% ipython --no-banner

In [1]: import numpy as np

In [2]: from numpy import linalg as LA

In [3]: np.set_printoptions(precision=2, suppress=True, linewidth=140)

In [4]: def tidy(a):
   ...:     return np.round(a, 2) + 0
   ...: 

In [5]: O, _ = LA.qr(np.array([[0.0, 0.0, -0.6, -0.6, -1.6],
   ...:     [0.4, -0.4, 0.4, 1.1, -0.2],
   ...:     [-1.8, 0.0, -2.1, 0.1, 0.2],
   ...:     [-1.3, -0.4, -1.1, -0.1, 0.4],
   ...:     [-2.7, -1.7, 1.1, -0.4, -1.0]]))

In [6]: m1 = 2 * O

In [7]: print(tidy(m1))
[[ 0.    0.   -0.95 -1.53  0.87]
 [-0.23 -1.01 -1.32  1.02  0.36]
 [ 1.02  1.3  -0.41  0.7   0.78]
 [ 0.74  0.22 -0.95 -0.3  -1.56]
 [ 1.53 -1.12  0.53 -0.17  0.28]]

In [8]: X = np.load("sample5.npy")

In [9]: print(tidy(X))
[[-0.53  1.28 -0.83  0.25  0.26  0.04 -2.33 -0.9   1.83 -1.91]
 [-0.4  -0.79 -0.56 -1.81  1.22 -1.89  0.94 -2.07 -0.59 -1.02]
 [-0.94 -0.42 -0.53  1.87 -1.36  0.93  1.76 -0.81 -0.62 -2.07]
 [ 2.01 -0.34  0.04 -0.5  -1.74 -1.79  0.54  1.38  1.13 -1.38]
 [ 0.13 -2.3  -1.64 -1.6  -1.11  1.82 -0.71 -0.21  0.5   0.25]
 [-0.27 -2.64  0.56  1.62  1.89 -0.51 -0.32  0.83  1.11 -0.42]
 [ 0.67  0.94 -2.76  0.08  1.77  0.46  1.22  1.46  0.06 -0.23]
 [ 2.27  0.26  0.98  0.15  0.81  1.48  1.15 -1.81  1.52  0.17]
 [ 1.2  -0.34 -1.72  1.92 -0.68 -1.37 -0.8  -1.48 -0.45  1.56]
 [-1.87  0.3  -0.42 -0.06 -0.7  -0.7   1.48 -0.17  2.58  1.53]]

In [10]: x0 = np.array([5, -3, -2, -4, 4, -4, -3, 0, -1, -2])

In [11]: print(tidy(X @ (2 * x0)))
[  8.01  42.04 -39.13  26.27  13.37  18.5   15.36   0.01  10.57 -38.45]

In [12]: print((X @ x0).argmax())
1

In [13]: print(tidy((X * x0).sum(axis=1)))
[  4.    21.02 -19.56  13.14   6.69   9.25   7.68   0.01   5.28 -19.22]

In [14]: O, vecs = LA.qr(X[:, :7])[0], LA.qr(X[:, 7:])[0]

In [15]: sigma = LA.svd(O.T @ vecs, compute_uv=False)

In [16]: print(tidy(sigma))
[0. 0. 0.]

In [17]: print(tidy(LA.norm(O @ O.T - vecs @ vecs.T, 2)))
1.0

In [18]: print(tidy(np.degrees(np.arccos(sigma.clip(0, 1)))))
[90. 90. 90.]

In [19]: print((sigma > 0.9).sum())
0

In [20]: print(tidy(X.reshape(-1, 2)))
[[-0.53  1.28]
 [-0.83  0.25]
 [ 0.26  0.04]
 [-2.33 -0.9 ]
 [ 1.83 -1.91]
 [-0.4  -0.79]
 [-0.56 -1.81]
 [ 1.22 -1.89]
 [ 0.94 -2.07]
 [-0.59 -1.02]
 [-0.94 -0.42]
 [-0.53  1.87]
 [-1.36  0.93]
 [ 1.76 -0.81]
 [-0.62 -2.07]
 [ 2.01 -0.34]
 [ 0.04 -0.5 ]
 [-1.74 -1.79]
 [ 0.54  1.38]
 [ 1.13 -1.38]
 [ 0.13 -2.3 ]
 [-1.64 -1.6 ]
 [-1.11  1.82]
 [-0.71 -0.21]
 [ 0.5   0.25]
 [-0.27 -2.64]
 [ 0.56  1.62]
 [ 1.89 -0.51]
 [-0.32  0.83]
 [ 1.11 -0.42]
 [ 0.67  0.94]
 [-2.76  0.08]
 [ 1.77  0.46]
 [ 1.22  1.46]
 [ 0.06 -0.23]
 [ 2.27  0.26]
 [ 0.98  0.15]
 [ 0.81  1.48]
 [ 1.15 -1.81]
 [ 1.52  0.17]
 [ 1.2  -0.34]
 [-1.72  1.92]
 [-0.68 -1.37]
 [-0.8  -1.48]
 [-0.45  1.56]
 [-1.87  0.3 ]
 [-0.42 -0.06]
 [-0.7  -0.7 ]
 [ 1.48 -0.17]
 [ 2.58  1.53]]

In [21]: print(tidy(X.reshape(2, -1)))
[[-0.53  1.28 -0.83  0.25  0.26  0.04 -2.33 -0.9   1.83 -1.91 -0.4  -0.79 -0.56 -1.81  1.22 -1.89  0.94 -2.07 -0.59 -1.02 -0.94 -0.42
  -0.53  1.87 -1.36  0.93  1.76 -0.81 -0.62 -2.07  2.01 -0.34  0.04 -0.5  -1.74 -1.79  0.54  1.38  1.13 -1.38  0.13 -2.3  -1.64 -1.6
  -1.11  1.82 -0.71 -0.21  0.5   0.25]
 [-0.27 -2.64  0.56  1.62  1.89 -0.51 -0.32  0.83  1.11 -0.42  0.67  0.94 -2.76  0.08  1.77  0.46  1.22  1.46  0.06 -0.23  2.27  0.26
   0.98  0.15  0.81  1.48  1.15 -1.81  1.52  0.17  1.2  -0.34 -1.72  1.92 -0.68 -1.37 -0.8  -1.48 -0.45  1.56 -1.87  0.3  -0.42 -0.06
  -0.7  -0.7   1.48 -0.17  2.58  1.53]]

In [22]: blk = X.reshape(10, 2, -1)

In [23]: print(tidy(blk[:, 0]))
[[-0.53  1.28 -0.83  0.25  0.26]
 [-0.4  -0.79 -0.56 -1.81  1.22]
 [-0.94 -0.42 -0.53  1.87 -1.36]
 [ 2.01 -0.34  0.04 -0.5  -1.74]
 [ 0.13 -2.3  -1.64 -1.6  -1.11]
 [-0.27 -2.64  0.56  1.62  1.89]
 [ 0.67  0.94 -2.76  0.08  1.77]
 [ 2.27  0.26  0.98  0.15  0.81]
 [ 1.2  -0.34 -1.72  1.92 -0.68]
 [-1.87  0.3  -0.42 -0.06 -0.7 ]]

In [24]: print(tidy(blk.transpose(1, 0, 2)))
[[[-0.53  1.28 -0.83  0.25  0.26]
  [-0.4  -0.79 -0.56 -1.81  1.22]
  [-0.94 -0.42 -0.53  1.87 -1.36]
  [ 2.01 -0.34  0.04 -0.5  -1.74]
  [ 0.13 -2.3  -1.64 -1.6  -1.11]
  [-0.27 -2.64  0.56  1.62  1.89]
  [ 0.67  0.94 -2.76  0.08  1.77]
  [ 2.27  0.26  0.98  0.15  0.81]
  [ 1.2  -0.34 -1.72  1.92 -0.68]
  [-1.87  0.3  -0.42 -0.06 -0.7 ]]

 [[ 0.04 -2.33 -0.9   1.83 -1.91]
  [-1.89  0.94 -2.07 -0.59 -1.02]
  [ 0.93  1.76 -0.81 -0.62 -2.07]
  [-1.79  0.54  1.38  1.13 -1.38]
  [ 1.82 -0.71 -0.21  0.5   0.25]
  [-0.51 -0.32  0.83  1.11 -0.42]
  [ 0.46  1.22  1.46  0.06 -0.23]
  [ 1.48  1.15 -1.81  1.52  0.17]
  [-1.37 -0.8  -1.48 -0.45  1.56]
  [-0.7   1.48 -0.17  2.58  1.53]]]

In [25]: print(blk.shape)
(10, 2, 5)

In [26]: feats = np.load("m.npy")

In [27]: print(feats)
[[111  23   7  47 -41 -45 -11   0 -29  33 -37  43  -5]
 [ 23  93  35  15 -19  17  43  -4  -1  -2 -21  56 -44]
 [  7  35  79  18 -27 -10  21 -23  36  -6 -49  23  20]
 [ 47  15  18  53 -38   7 -11  -4  13  30   6  23  26]
 [-41 -19 -27 -38  71 -23   7 -17  28   0  26 -27   5]
 [-45  17 -10   7 -23 125 -35  60 -14  12  29   3 -27]
 [-11  43  21 -11   7 -35  61 -40  17 -34  -9  12 -10]
 [  0  -4 -23  -4 -17  60 -40  58 -50  17   5  12 -41]
 [-29  -1  36  13  28 -14  17 -50  89   2   9 -25  67]
 [ 33  -2  -6  30   0  12 -34  17   2  51  22  21   8]
 [-37 -21 -49   6  26  29  -9   5   9  22  89 -11  10]
 [ 43  56  23  23 -27   3  12  12 -25  21 -11  59 -38]
 [ -5 -44  20  26   5 -27 -10 -41  67   8  10 -38  85]]

In [28]: # symmetric

In [29]: rk = LA.matrix_rank(feats)

In [30]: print(rk)
7

In [31]: N = LA.svd(feats)[2][rk:].T

In [32]: print([int(LA.matrix_rank(feats[:, :j + 1])) for j in range(13)])
[1, 2, 3, 4, 5, 6, 7, 7, 7, 7, 7, 7, 7]

In [33]: w, vecs = LA.eigh(feats)

In [34]: x0 = np.array([4, -9, 1, -9, -2, -5, -6, -6, -6, 4, 3, -8, -3])

In [35]: print(np.abs(feats).sum(axis=1).max(), tidy(np.abs(w).max()))
432 271.15

In [36]: U, sigma, VT = LA.svd(feats)

In [37]: print(tidy(sigma))
[271.15 252.21 170.74 147.69 103.67  52.55  25.98   0.     0.     0.     0.     0.     0.  ]

In [38]: print(np.argmax(sigma[:-1] / (sigma[1:] + 1e-6)) + 1)
7

In [39]: B = U[:, :7] @ np.diag(sigma[:7]) @ VT[:7]

In [40]: print(tidy(np.abs(feats - B).max()))
0.0

In [41]: print([round(float(x), 2) for x in LA.svd(feats, compute_uv=False)[:3]])
[271.15, 252.21, 170.74]

In [42]: w, vecs = LA.eigh(feats)

In [43]: print(np.unique(w.round(6) + 0, return_counts=True)[1])
[6 1 1 1 1 1 1 1]

In [44]: print(tidy(w.sum()), np.trace(feats))
1024.0 1024

In [45]: print((w > 1e-8).sum(), (w < -1e-8).sum())
7 0

In [46]: print(tidy(LA.svd(feats, compute_uv=False)))
[271.15 252.21 170.74 147.69 103.67  52.55  25.98   0.     0.     0.     0.     0.     0.  ]

In [47]: arr = np.loadtxt("test3.csv", delimiter=",")

In [48]: print(arr)
[[ 1.6   0.4   0.9  -0.7   0.   -0.6 ]
 [-0.8   0.4   1.1  -2.    1.3   0.4 ]
 [ 1.1  -0.3  -1.8  -0.3   0.9  -0.4 ]
 [-0.1   0.7  -0.5  -1.2  -1.   -0.6 ]
 [ 0.4   1.5  -0.4  -0.9  -1.7   1.  ]
 [ 0.45  0.62  0.42 -0.8   0.22 -1.31]
 [-0.6   0.1  -0.5   0.2  -0.5   0.6 ]
 [ 0.5   0.6   0.4  -0.8   0.2  -1.3 ]
 [ 0.3   0.3  -0.9  -0.8   1.6  -2.1 ]
 [ 0.   -1.2  -0.5  -0.5  -1.4  -0.7 ]
 [ 0.1   0.    0.6   0.7   0.5   0.7 ]
 [ 1.7   1.    1.3   1.5  -0.2   1.2 ]
 [-0.3  -1.1  -0.6  -1.4  -0.5   0.2 ]]

In [49]: x0 = np.array([1, 0, -1, -2, -1, -2])

In [50]: rhs = arr @ x0

In [51]: print(tidy(LA.pinv(arr) @ arr))
[[1. 0. 0. 0. 0. 0.]
 [0. 1. 0. 0. 0. 0.]
 [0. 0. 1. 0. 0. 0.]
 [0. 0. 0. 1. 0. 0.]
 [0. 0. 0. 0. 1. 0.]
 [0. 0. 0. 0. 0. 1.]]

In [52]: print(tidy(rhs))
[ 3.3   0.    3.4   5.    2.3   4.03 -1.2   4.1   5.4   4.3  -3.8  -4.8   3.2 ]

In [53]: rng = np.random.default_rng(83)

In [54]: rhs = rhs + 0.02 * rng.normal(size=13)

In [55]: print(tidy(rhs))
[ 3.27 -0.01  3.4   5.01  2.28  4.05 -1.2   4.09  5.37  4.29 -3.79 -4.79  3.22]

In [56]: c, *_ = LA.lstsq(arr, rhs)

In [57]: print(tidy(LA.norm(rhs - arr @ c)))
0.05

In [58]: print(c.round())
[ 1. -0. -1. -2. -1. -2.]

In [59]: print(tidy(arr.T @ (rhs - arr @ c)))
[0. 0. 0. 0. 0. 0.]

In [60]: gram = np.cov(arr, rowvar=False)

In [61]: print(np.argsort(-arr.std(axis=0).round(6), kind="stable"))
[5 4 3 2 0 1]

In [62]: print(tidy(LA.eigvalsh(gram)[::-1]))
[1.64 1.16 0.79 0.62 0.37 0.21]

In [63]: print(tidy(np.polyfit(arr[:, 3], arr[:, 5], 1)))
[0.43 0.01]

In [64]: print(np.median(arr, axis=0))
[ 0.3  0.4 -0.4 -0.8  0.  -0.4]

In [65]: print(gram.shape)
(6, 6)

In [66]: print(tidy(np.corrcoef(arr.T)))
[[ 1.    0.31  0.18  0.5   0.04 -0.05]
 [ 0.31  1.    0.39  0.11 -0.02  0.16]
 [ 0.18  0.39  1.    0.19  0.09  0.29]
 [ 0.5   0.11  0.19  1.   -0.07  0.39]
 [ 0.04 -0.02  0.09 -0.07  1.   -0.36]
 [-0.05  0.16  0.29  0.39 -0.36  1.  ]]

In [67]: print(tidy(gram))
[[ 0.58  0.18  0.12  0.35  0.03 -0.04]
 [ 0.18  0.58  0.27  0.07 -0.01  0.12]
 [ 0.12  0.27  0.81  0.15  0.08  0.26]
 [ 0.35  0.07  0.15  0.83 -0.06  0.35]
 [ 0.03 -0.01  0.08 -0.06  0.98 -0.36]
 [-0.04  0.12  0.26  0.35 -0.36  1.  ]]

In [68]: print(np.argwhere(np.triu(np.abs(np.corrcoef(arr.T)) > 0.8, 1)))
[]
